$ python -q
>>> import numpy as np
>>> from numpy import linalg as LA
>>> np.set_printoptions(suppress=True, linewidth=160)
>>> rnd = lambda a: np.round(a, 3) + 0
>>> u = np.array([-2, -7, -5, -6, 5, -4])
>>> rng = np.random.default_rng(11)
>>> mat = np.outer(rng.normal(size=21), u) + 0.02 * rng.normal(size=(21, 6))
>>> print(rnd(mat))
[[ -0.099  -0.231  -0.184  -0.244   0.155  -0.146]
 [ -2.743  -9.548  -6.798  -8.141   6.794  -5.454]
 [ -2.442  -8.559  -6.13   -7.337   6.144  -4.903]
 [  1.004   3.579   2.556   3.084  -2.577   2.028]
 [  0.579   2.051   1.492   1.798  -1.505   1.22 ]
 [  1.071   3.704   2.645   3.183  -2.664   2.122]
 [ -1.127  -4.023  -2.842  -3.423   2.864  -2.288]
 [  0.112   0.399   0.263   0.348  -0.282   0.234]
 [ -1.504  -5.206  -3.722  -4.485   3.747  -2.962]
 [  3.73   12.9     9.254  11.093  -9.239   7.369]
 [ -3.108 -10.991  -7.821  -9.373   7.801  -6.272]
 [  0.167   0.68    0.512   0.619  -0.518   0.374]
 [ -1.347  -4.731  -3.393  -4.097   3.408  -2.722]
 [  0.269   0.941   0.691   0.826  -0.685   0.542]
 [  0.732   2.644   1.92    2.271  -1.924   1.543]
 [ -0.916  -3.2    -2.314  -2.788   2.287  -1.826]
 [ -1.598  -5.788  -4.136  -4.935   4.106  -3.303]
 [  0.398   1.422   1.035   1.216  -0.994   0.802]
 [  0.312   1.027   0.735   0.933  -0.776   0.623]
 [ -1.361  -4.773  -3.412  -4.094   3.426  -2.757]
 [  1.726   6.083   4.329   5.211  -4.354   3.486]]
>>> Xs = mat - mat.mean(axis=0)
>>> U, sv, Vt = LA.svd(Xs, full_matrices=False)
>>> print(LA.matrix_rank(Xs))
6
>>> print(np.abs(U[:, 0]).argmax())
9
>>> print(np.abs(Vt[0]).argmax())
1
>>> print(rnd(sv ** 2 / (sv ** 2).sum()))
[1. 0. 0. 0. 0. 0.]
>>> print(rnd(sv))
[45.051  0.111  0.094  0.077  0.059  0.051]
>>> print(np.searchsorted(np.cumsum(sv ** 2) / (sv ** 2).sum(), 0.9) + 1)
1
>>> print(rnd((sv ** 2).sum() ** 2 / (sv ** 4).sum()))
1.0
>>> C2 = np.cov(mat, rowvar=False)
>>> print(np.argwhere(np.triu(np.abs(np.corrcoef(mat.T)) > 0.8, 1)))
[[0 1]
 [0 2]
 [0 3]
 [0 4]
 [0 5]
 [1 2]
 [1 3]
 [1 4]
 [1 5]
 [2 3]
 [2 4]
 [2 5]
 [3 4]
 [3 5]
 [4 5]]
>>> print(rnd(np.corrcoef(mat.T)))
[[ 1.  1.  1.  1. -1.  1.]
 [ 1.  1.  1.  1. -1.  1.]
 [ 1.  1.  1.  1. -1.  1.]
 [ 1.  1.  1.  1. -1.  1.]
 [-1. -1. -1. -1.  1. -1.]
 [ 1.  1.  1.  1. -1.  1.]]
>>> print(rnd(np.polyfit(mat[:, 4], mat[:, 5], 1)))
[-0.8   -0.006]
>>> print(rnd(LA.eigvalsh(C2)[::-1]))
[101.48    0.001   0.      0.      0.      0.   ]
>>> arr = np.load("layer9.npy")
>>> print(arr)
[[-1 -2 -3  2 -1  0  0  0 -2 -2 -1  1]
 [ 2  0  1  2 -3 -3 -1  0  3  1  3  0]
 [ 0  0  1  1  2  0  2  3 -2 -1  0 -2]
 [-2  2  1 -1 -3  3  0 -1  0  0  1 -3]
 [ 3 -3 -1 -2  0  1  2 -1  2  3 -3 -3]
 [-2  2  1 -1 -3  3  0 -1  0  0  1 -3]
 [ 3 -1  1  2 -3  3  3  3  3  1 -3 -2]
 [-3 -2  1 -2 -2 -3 -3  2  3 -2 -3  2]
 [-1  1 -1  3  0 -2 -3 -3  3 -3 -3 -1]]
>>> print(rnd(np.trace(LA.pinv(arr) @ arr)))
8.0
>>> print(np.abs(np.diag(LA.qr(arr)[1])) > 1e-9)
[ True  True  True  True  True  True  True  True False]
>>> U, sv, Vt = LA.svd(arr)
>>> print(np.argmax(sv[:-1] / (sv[1:] + 1e-6)) + 1)
8
>>> other = U[:, :8] @ np.diag(sv[:8]) @ Vt[:8]
>>> print(rnd(np.abs(arr - other).max()))
0.0
>>> print(LA.matrix_rank(arr, rtol=0.05))
8
>>> print(LA.matrix_rank(other))
8
>>> print(arr.shape)
(9, 12)
>>> print(np.unravel_index(np.abs(arr).argmax(), arr.shape))
(np.int64(0), np.int64(2))
>>> print(arr.sum(axis=0))
[ -1  -3   1   4 -13   2   0   2  10  -3  -8 -11]
>>> print(LA.matrix_rank(arr))
8
>>> print(np.diff(arr, axis=0))
[[ 3  2  4  0 -2 -3 -1  0  5  3  4 -1]
 [-2  0  0 -1  5  3  3  3 -5 -2 -3 -2]
 [-2  2  0 -2 -5  3 -2 -4  2  1  1 -1]
 [ 5 -5 -2 -1  3 -2  2  0  2  3 -4  0]
 [-5  5  2  1 -3  2 -2  0 -2 -3  4  0]
 [ 5 -3  0  3  0  0  3  4  3  1 -4  1]
 [-6 -1  0 -4  1 -6 -6 -1  0 -3  0  4]
 [ 2  3 -2  5  2  1  0 -5  0 -1  0 -3]]
>>> print(arr.sum(axis=1))
[ -9   5   4  -3  -2  -3  10 -12 -10]
>>> r = LA.matrix_rank(arr)
>>> print(r)
8
>>> null = LA.svd(arr)[2][r:].T
>>> print(np.allclose(arr @ null, 0))
True
>>> print([int(LA.matrix_rank(np.delete(arr, i, axis=0))) for i in range(9)])
[7, 7, 7, 8, 7, 8, 7, 7, 7]
>>> print(null.shape)
(12, 4)
>>> print(LA.matrix_rank(arr.T @ arr), LA.matrix_rank(arr @ arr.T))
8 8
>>> other = np.array([[-3, 2, 0, -2, -2, -2, 0, 1, 2, 2],
...     [-2, 1, 3, 0, 0, 2, -1, -2, 0, 2],
...     [1, 0, -1, -2, -2, 1, 3, 1, -2, 2],
...     [1, 0, -3, -3, 1, -2, -1, -3, 1, 0],
...     [3, -3, -3, 2, -1, -2, 2, -2, 3, 2],
...     [-1, 3, -3, 3, 3, 3, 3, -1, -3, -1],
...     [1, -2, -1, 3, 3, -2, -3, 0, 1, 2],
...     [-3, 2, 2, 1, -2, 0, 1, -3, -1, -2],
...     [2, 1, -2, 1, 3, 3, 1, 0, 2, -3],
...     [-3, 0, 2, 1, 0, -2, -3, -1, 2, -3]])
>>> W0 = np.triu(other)
>>> print(W0)
[[-3  2  0 -2 -2 -2  0  1  2  2]
 [ 0  1  3  0  0  2 -1 -2  0  2]
 [ 0  0 -1 -2 -2  1  3  1 -2  2]
 [ 0  0  0 -3  1 -2 -1 -3  1  0]
 [ 0  0  0  0 -1 -2  2 -2  3  2]
 [ 0  0  0  0  0  3  3 -1 -3 -1]
 [ 0  0  0  0  0  0 -3  0  1  2]
 [ 0  0  0  0  0  0  0 -3 -1 -2]
 [ 0  0  0  0  0  0  0  0  2 -3]
 [ 0  0  0  0  0  0  0  0  0 -3]]
>>> # triangular, det is the product of the diagonal
>>> print(round(np.log10(LA.cond(W0))))
3
>>> print(rnd(np.abs(LA.svd(W0)[2][-1])))
[0.467 0.83  0.283 0.045 0.099 0.001 0.01  0.01  0.013 0.006]
>>> print(LA.matrix_rank(W0, rtol=0.1))
9
>>> other = LA.inv(W0)
>>> print((np.abs(other) > 1e-9).astype(int))
[[1 1 1 1 1 1 1 1 1 1]
 [0 1 1 1 1 1 1 1 1 1]
 [0 0 1 1 1 1 1 1 1 1]
 [0 0 0 1 1 1 1 1 1 1]
 [0 0 0 0 1 1 1 1 1 1]
 [0 0 0 0 0 1 1 1 1 1]
 [0 0 0 0 0 0 1 0 1 1]
 [0 0 0 0 0 0 0 1 1 1]
 [0 0 0 0 0 0 0 0 1 1]
 [0 0 0 0 0 0 0 0 0 1]]
>>> print(rnd(LA.cond(W0)))
363.812
>>> print(rnd(W0 @ other))
[[1. 0. 0. 0. 0. 0. 0. 0. 0. 0.]
 [0. 1. 0. 0. 0. 0. 0. 0. 0. 0.]
 [0. 0. 1. 0. 0. 0. 0. 0. 0. 0.]
 [0. 0. 0. 1. 0. 0. 0. 0. 0. 0.]
 [0. 0. 0. 0. 1. 0. 0. 0. 0. 0.]
 [0. 0. 0. 0. 0. 1. 0. 0. 0. 0.]
 [0. 0. 0. 0. 0. 0. 1. 0. 0. 0.]
 [0. 0. 0. 0. 0. 0. 0. 1. 0. 0.]
 [0. 0. 0. 0. 0. 0. 0. 0. 1. 0.]
 [0. 0. 0. 0. 0. 0. 0. 0. 0. 1.]]
>>> print(LA.matrix_rank(W0 - W0[0, 0] * np.eye(10)))
8
>>> print(W0 @ W0)
[[  9  -4   6  12   6  12 -10   2  -5 -18]
 [  0   1   0  -6  -6  11  17   5 -11   2]
 [  0   0   1   8   2  10 -11   5 -11  -3]
 [  0   0   0   9  -4  -2   2  18  10   5]
 [  0   0   0   0   1  -4 -14  10  13  -7]
 [  0   0   0   0   0   9   0   0 -11  17]
 [  0   0   0   0   0   0   9   0  -1 -15]
 [  0   0   0   0   0   0   0   9   1  15]
 [  0   0   0   0   0   0   0   0   4   3]
 [  0   0   0   0   0   0   0   0   0   9]]
>>> print(np.prod(np.diag(W0)), rnd(LA.det(W0)))
-1458 -1458.0
>>> print(rnd(np.sort(LA.eigvals(W0))))
[-3. -3. -3. -3. -3. -1. -1.  1.  2.  3.]
